>>> import numpy as np
>>> np.set_printoptions(suppress=True, linewidth=140)
>>> feats = np.array([[0, 0, 0, 0, 0, 1],
...     [0, 0, 1, 0, 0, 0],
...     [0, 1, 0, 0, 0, 0],
...     [0, 0, 0, 1, 0, 0],
...     [0, 0, 0, 0, 1, 0],
...     [1, 0, 0, 0, 0, 0]])
>>> # 4 blocks once reordered
>>> evals, V = np.linalg.eigh(feats)
>>> vec = np.array([-2, -1, 0, -2, -1, 2])
>>> np.round(np.linalg.eigvalsh(feats[1:, 1:]), 2)
array([-1.,  0.,  1.,  1.,  1.])
>>> np.round(np.linalg.eigvalsh(feats).min(), 2)
np.float64(-1.0)
>>> arr = np.array([[-5, -2, 0, 1], [-2, -5, -2, 0], [0, -2, -5, -2], [1, 0, -2, -5]])
>>> B = np.array([[2, 2, 3], [2, 1, 1]])
>>> Z = np.kron(B, arr)
>>> round(np.linalg.norm(Z, 2), 2), np.round(np.linalg.norm(B, 2) * np.linalg.norm(arr, 2), 2)
(np.float64(37.56), np.float64(37.56))
>>> Z
array([[-10,  -4,   0,   2, -10,  -4,   0,   2, -15,  -6,   0,   3],
       [ -4, -10,  -4,   0,  -4, -10,  -4,   0,  -6, -15,  -6,   0],
       [  0,  -4, -10,  -4,   0,  -4, -10,  -4,   0,  -6, -15,  -6],
       [  2,   0,  -4, -10,   2,   0,  -4, -10,   3,   0,  -6, -15],
       [-10,  -4,   0,   2,  -5,  -2,   0,   1,  -5,  -2,   0,   1],
       [ -4, -10,  -4,   0,  -2,  -5,  -2,   0,  -2,  -5,  -2,   0],
       [  0,  -4, -10,  -4,   0,  -2,  -5,  -2,   0,  -2,  -5,  -2],
       [  2,   0,  -4, -10,   1,   0,  -2,  -5,   1,   0,  -2,  -5]])
>>> Z.shape
(8, 12)
>>> Q, _ = np.linalg.qr(np.array([[-0.2, 1.0], [-0.1, -0.8], [-0.7, -0.3]]))
>>> data = Q @ Q.T
>>> data.round(2)
array([[ 0.7 , -0.43,  0.15],
       [-0.43,  0.38,  0.21],
       [ 0.15,  0.21,  0.93]])
>>> vec = np.array([-1, 1, 1])
>>> a = np.maximum(data @ vec, 0)
>>> print(np.flatnonzero(a > 1e-9))
[1 2]
>>> np.round(data * (a > 1e-9)[:, None], 2)
array([[ 0.  , -0.  ,  0.  ],
       [-0.43,  0.38,  0.21],
       [ 0.15,  0.21,  0.93]])
>>> a.round(2)
array([0.  , 1.02, 0.99])
>>> print(np.round(data.T @ a, 2))
[-0.3   0.6   1.14]
>>> E = np.loadtxt("out6.csv", delimiter=",")
>>> E
array([[ 1., -2., -3.,  2.,  1.,  2.],
       [-2.,  4.,  6., -4., -2., -4.],
       [-3.,  6.,  9., -6., -3., -6.],
       [ 2., -4., -6.,  4.,  2.,  4.],
       [ 1., -2., -3.,  2.,  1.,  2.],
       [ 2., -4., -6.,  4.,  2.,  4.]])
>>> np.linalg.cond(E) > 100
np.True_
>>> round(float(np.linalg.norm(E, 2) / np.linalg.norm(E)), 2)
1.0
>>> print([round(float(x), 2) for x in np.linalg.svd(E, compute_uv=False)[:3]])
[23.0, 0.0, 0.0]
>>> np.linalg.matrix_rank(E, rtol=0.1)
np.int64(1)
>>> evals, V = np.linalg.eigh(E)
>>> vec = np.array([4, 4, 5, 5, 4, 4])
>>> round(float(vec @ E @ vec / (vec @ vec)), 2), round(float(evals[0]), 2), round(evals[-1], 2)
(0.08, -0.0, np.float64(23.0))
>>> np.round(V * np.abs(evals) @ V.T, 2)
array([[ 1., -2., -3.,  2.,  1.,  2.],
       [-2.,  4.,  6., -4., -2., -4.],
       [-3.,  6.,  9., -6., -3., -6.],
       [ 2., -4., -6.,  4.,  2.,  4.],
       [ 1., -2., -3.,  2.,  1.,  2.],
       [ 2., -4., -6.,  4.,  2.,  4.]])
>>> vec @ E @ vec
np.float64(9.0)
>>> (np.sign(V[:, -1].round(6)) == np.sign(V[0, -1].round(6))).astype(int)
array([1, 0, 0, 1, 1, 1])
>>> U, sv, vt = np.linalg.svd(E, full_matrices=False)
>>> print(np.cumsum(sv ** 2) / np.sum(sv ** 2))
[1. 1. 1. 1. 1. 1.]
>>> U.shape, sv.shape, vt.shape
((6, 6), (6,), (6, 6))
>>> print(np.round(sv / sv[0], 2) + 0)
[1. 0. 0. 0. 0. 0.]
>>> print(np.round(np.sqrt((sv ** 2).sum()), 2), round(float(np.linalg.norm(E)), 2))
23.0 23.0
>>> print(np.round(U.T @ U, 2) + 0)
[[1. 0. 0. 0. 0. 0.]
 [0. 1. 0. 0. 0. 0.]
 [0. 0. 1. 0. 0. 0.]
 [0. 0. 0. 1. 0. 0.]
 [0. 0. 0. 0. 1. 0.]
 [0. 0. 0. 0. 0. 1.]]
>>> np.round(np.abs(vt[0]), 2)
array([0.21, 0.42, 0.63, 0.42, 0.21, 0.42])
>>> E @ E
array([[  23.,  -46.,  -69.,   46.,   23.,   46.],
       [ -46.,   92.,  138.,  -92.,  -46.,  -92.],
       [ -69.,  138.,  207., -138.,  -69., -138.],
       [  46.,  -92., -138.,   92.,   46.,   92.],
       [  23.,  -46.,  -69.,   46.,   23.,   46.],
       [  46.,  -92., -138.,   92.,   46.,   92.]])
>>> print(np.round(np.linalg.matrix_power(E, 2), 2))
[[  23.  -46.  -69.   46.   23.   46.]
 [ -46.   92.  138.  -92.  -46.  -92.]
 [ -69.  138.  207. -138.  -69. -138.]
 [  46.  -92. -138.   92.   46.   92.]
 [  23.  -46.  -69.   46.   23.   46.]
 [  46.  -92. -138.   92.   46.   92.]]
>>> round(np.linalg.det(E), 2)
np.float64(-0.0)
>>> F = np.array([[0, 2, -1, 1, -3],
...     [0, 0, -3, 1, -1],
...     [0, 0, 0, 2, 3],
...     [0, 0, 0, 0, -1],
...     [0, 0, 0, 0, 0]])
>>> print(F)
[[ 0  2 -1  1 -3]
 [ 0  0 -3  1 -1]
 [ 0  0  0  2  3]
 [ 0  0  0  0 -1]
 [ 0  0  0  0  0]]
>>> # null space of dimension 1
>>> def softmax(z):
...     e = np.exp(z - z.max(axis=-1, keepdims=True))
...     return e / e.sum(axis=-1, keepdims=True)
... 
>>> np.round(softmax(F).sum(axis=1), 2)
array([1., 1., 1., 1., 1.])
>>> np.round(softmax(10 * F[0]), 2) + 0
array([0., 1., 0., 0., 0.])
>>> att = F @ F.T / np.sqrt(5)
>>> print(softmax(att).round(6).argmax(axis=1))
[0 1 2 0 0]
>>> np.round(softmax(att)[0] @ F, 2)
array([ 0.  ,  1.93, -1.05,  0.99, -2.93])
>>> np.round(softmax(att + np.triu(np.full(att.shape, -np.inf), 1)), 2) + 0
array([[1.  , 0.  , 0.  , 0.  , 0.  ],
       [0.14, 0.86, 0.  , 0.  , 0.  ],
       [0.  , 0.  , 1.  , 0.  , 0.  ],
       [0.53, 0.22, 0.04, 0.22, 0.  ],
       [0.2 , 0.2 , 0.2 , 0.2 , 0.2 ]])
>>> rng = np.random.default_rng(2488)
>>> idx = rng.permutation(3)
>>> idx
array([2, 0, 1])
>>> B = data[idx][:, idx]
>>> np.round(np.sort(np.abs(np.linalg.eigvals(B))), 2) + 0
array([0., 1., 1.])
>>> np.round(np.trace(B), 2)
np.float64(2.0)
>>> round(np.linalg.det(B), 2), np.round(np.linalg.det(data[idx]), 2)
(np.float64(-0.0), np.float64(-0.0))
>>> U, sv, vt = np.linalg.svd(F)
>>> np.argmax(sv[:-1] / (sv[1:] + 1e-6)) + 1
np.int64(4)
>>> sv.round(2)
array([4.97, 3.34, 1.99, 0.36, 0.  ])
>>> B = U[:, :4] @ np.diag(sv[:4]) @ vt[:4]
>>> B.round(2) + 0
array([[ 0.,  2., -1.,  1., -3.],
       [ 0.,  0., -3.,  1., -1.],
       [ 0.,  0.,  0.,  2.,  3.],
       [ 0.,  0.,  0.,  0., -1.],
       [ 0.,  0.,  0.,  0.,  0.]])
>>> np.round(np.linalg.norm(F - B) / np.linalg.norm(F), 2)
np.float64(0.0)
>>> np.round(np.abs(F - B).max(), 2)
np.float64(0.0)
>>> print(np.linalg.matrix_rank(B))
4
>>> [round(float(x), 2) for x in np.linalg.svd(F, compute_uv=False)[:3]]
[4.97, 3.34, 1.99]
>>> np.argsort(-np.linalg.norm(F, axis=0).round(6), kind="stable")[:3]
array([4, 2, 3])
>>> B = np.array([[3, 1, 0, 2], [3, -3, -1, -1], [3, 2, 3, 0], [-2, -3, -3, 0]])
>>> Z = np.array([[-5, -5], [3, -2]])
>>> W0 = np.block([[B, np.array([[-1, 2], [-1, 3], [1, -3], [1, -3]])], [np.zeros((2, 4)), Z]])
>>> W0
array([[ 3.,  1.,  0.,  2., -1.,  2.],
       [ 3., -3., -1., -1., -1.,  3.],
       [ 3.,  2.,  3.,  0.,  1., -3.],
       [-2., -3., -3.,  0.,  1., -3.],
       [ 0.,  0.,  0.,  0., -5., -5.],
       [ 0.,  0.,  0.,  0.,  3., -2.]])
>>> np.round(np.linalg.matrix_power(W0, 3), 2)
array([[ -25.,   -3.,  -30.,   22.,  -37.,  -49.],
       [  27.,  -61.,  -31.,  -15.,  -54.,  -63.],
       [  94.,   17.,    6.,   45.,   76.,   96.],
       [ -85.,  -36.,  -16.,  -49.,   67.,   42.],
       [   0.,    0.,    0.,    0.,   55., -120.],
       [   0.,    0.,    0.,    0.,   72.,  127.]])
>>> W0 @ W0
array([[  8.,  -6.,  -7.,   5.,   9.,   4.],
       [ -1.,  13.,   3.,   9.,  12.,   2.],
       [ 24.,   3.,   7.,   4., -16.,   4.],
       [-24.,   1.,  -6.,  -1., -12.,  -3.],
       [  0.,   0.,   0.,   0.,  10.,  35.],
       [  0.,   0.,   0.,   0., -21., -11.]])
>>> np.argsort(-np.linalg.norm(W0, axis=0).round(6), kind="stable")[:3]
array([5, 4, 0])
>>> np.round(np.abs(np.linalg.svd(W0)[2][-1]), 2)
array([0.2 , 0.54, 0.62, 0.53, 0.02, 0.03])
>>> np.linalg.cond(W0) > 100
np.False_
>>> round(np.log10(np.linalg.cond(W0)))
2
>>> np.linalg.matrix_rank(W0, rtol=0.1)
np.int64(5)
>>> print([round(float(x), 2) for x in np.linalg.svd(W0, compute_uv=False)[:3]])
[8.11, 7.01, 6.2]
>>> U, sv, vt = np.linalg.svd(W0)
>>> print(sv.round(2))
[8.11 7.01 6.2  4.1  2.44 0.16]
>>> B = U[:, :5] @ np.diag(sv[:5]) @ vt[:5]
>>> np.round(np.linalg.norm(W0 - B) / np.linalg.norm(W0), 2)
np.float64(0.01)
>>> f = np.array([2, 1, 1, 0, 0, 2])
>>> B = W0 + np.outer(f, np.eye(6)[3])
>>> np.round(np.linalg.det(B) / np.linalg.det(W0), 2), np.round(1 + np.linalg.solve(W0, f)[3], 2)
(np.float64(-2.88), np.float64(-2.88))
>>> np.linalg.matrix_rank(np.linalg.inv(B) - np.linalg.inv(W0), tol=1e-8)
np.int64(1)
>>> A = np.load("data.npy")
>>> A
array([[-1.15, 30.65, -0.32],
       [-1.23, 28.87,  0.44],
       [-1.5 , 30.76,  0.15],
       [ 0.35, 29.6 , -0.76],
       [ 0.24, 29.9 , -0.31],
       [-1.7 , 30.47,  0.32],
       [-0.46, 30.8 , -0.84],
       [ 0.66, 29.51,  0.03],
       [-0.05, 30.52, -1.61],
       [-0.69, 31.56, -0.2 ],
       [ 0.38, 30.6 ,  0.51],
       [-1.38, 30.73, -0.26],
       [-0.65, 29.09,  1.49],
       [-1.66, 30.44,  0.92],
       [-1.37, 29.27,  1.13],
       [-1.32, 29.8 , -0.37],
       [-1.38, 29.78,  0.3 ],
       [ 2.2 , 32.64,  0.74],
       [ 0.14, 30.12, -0.57],
       [ 1.37, 30.38,  0.96],
       [ 0.74, 29.63,  0.08],
       [-0.98, 30.18, -0.9 ],
       [ 0.56, 31.16, -2.52]])
>>> cen = A - A.mean(axis=0)
>>> V = np.linalg.svd(cen)[2][:1]
>>> B = cen - cen @ V.T @ V
>>> np.round(B.std(axis=0), 2)
array([0.47, 0.63, 0.81])
>>> np.linalg.norm(B, axis=1).round(6).argmax()
np.int64(17)
>>> np.round(np.linalg.norm(B) / np.linalg.norm(cen), 2)
np.float64(0.7)
